% ipython --no-banner

In [1]: import numpy as np

In [2]: np.set_printoptions(suppress=True, linewidth=160)

In [3]: W0 = np.array([[3, 3, 1, 0, 3, 0],
   ...:     [1, 1, 0, 3, 3, 1],
   ...:     [3, 2, 1, 3, 2, 2],
   ...:     [2, 1, 0, 1, 1, 3],
   ...:     [1, 3, 3, 1, 1, 2],
   ...:     [3, 0, 0, 3, 2, 3]])

In [4]: other = np.array([[2, 2, 2], [2, 2, 1], [1, 0, 0], [2, 0, 2], [1, 0, 1], [3, 2, 1]])

In [5]: other.T @ W0.T
Out[5]: 
array([[16, 16, 25, 18, 20, 23],
       [12,  6, 14, 12, 12, 12],
       [12, 13, 18, 11, 10, 17]])

In [6]: np.einsum("ik,kj->ij", W0, other)
Out[6]: 
array([[16, 12, 12],
       [16,  6, 13],
       [25, 14, 18],
       [18, 12, 11],
       [20, 12, 10],
       [23, 12, 17]])

In [7]: np.vstack([W0, other.T]).shape
Out[7]: (9, 6)

In [8]: np.linalg.matrix_rank(W0 @ other)
Out[8]: np.int64(3)

In [9]: np.einsum("ij->j", W0)
Out[9]: array([13, 10,  5, 11, 12, 11])

In [10]: W0 @ other
Out[10]: 
array([[16, 12, 12],
       [16,  6, 13],
       [25, 14, 18],
       [18, 12, 11],
       [20, 12, 10],
       [23, 12, 17]])

In [11]: np.einsum("ij,ij->i", W0, W0)
Out[11]: array([28, 21, 31, 16, 25, 31])

In [12]: W0 - W0[0]
Out[12]: 
array([[ 0,  0,  0,  0,  0,  0],
       [-2, -2, -1,  3,  0,  1],
       [ 0, -1,  0,  3, -1,  2],
       [-1, -2, -1,  1, -2,  3],
       [-2,  0,  2,  1, -2,  2],
       [ 0, -3, -1,  3, -1,  3]])

In [13]: print(W0.shape)
(6, 6)

In [14]: W0.sum(axis=0)
Out[14]: array([13, 10,  5, 11, 12, 11])

In [15]: E = np.loadtxt("run1.csv", delimiter=",")

In [16]: E
Out[16]: 
array([[ 1.,  1.,  1.,  1.,  1.,  1.,  1.,  1.],
       [ 1., -1.,  1., -1.,  1., -1.,  1., -1.],
       [ 1.,  1., -1., -1.,  1.,  1., -1., -1.],
       [ 1.,  1., -1., -1., -1., -1.,  1.,  1.],
       [ 1., -1., -1.,  1.,  1., -1., -1.,  1.],
       [ 1., -1.,  1., -1., -1.,  1., -1.,  1.],
       [ 1.,  1.,  1.,  1., -1., -1., -1., -1.]])

In [17]: other = np.array([[1, 2], [2, 0], [0, 2], [0, 3], [3, 1], [0, 1], [0, 1], [3, 0]])

In [18]: np.einsum("ik,kj->ji", E, other)
Out[18]: 
array([[ 9., -1.,  3.,  3.,  5., -1., -3.],
       [10.,  2., -2., -4.,  2.,  0.,  4.]])

In [19]: print(np.linalg.matrix_rank(E @ other))
2

In [20]: np.einsum("ij->j", E)
Out[20]: array([ 7.,  1.,  1., -1.,  1., -1., -1.,  1.])

In [21]: np.einsum("ik,kj->ij", E, other)
Out[21]: 
array([[ 9., 10.],
       [-1.,  2.],
       [ 3., -2.],
       [ 3., -4.],
       [ 5.,  2.],
       [-1.,  0.],
       [-3.,  4.]])

In [22]: np.einsum("ij,ij->i", E, E)
Out[22]: array([8., 8., 8., 8., 8., 8., 8.])

In [23]: other.T @ E.T
Out[23]: 
array([[ 9., -1.,  3.,  3.,  5., -1., -3.],
       [10.,  2., -2., -4.,  2.,  0.,  4.]])
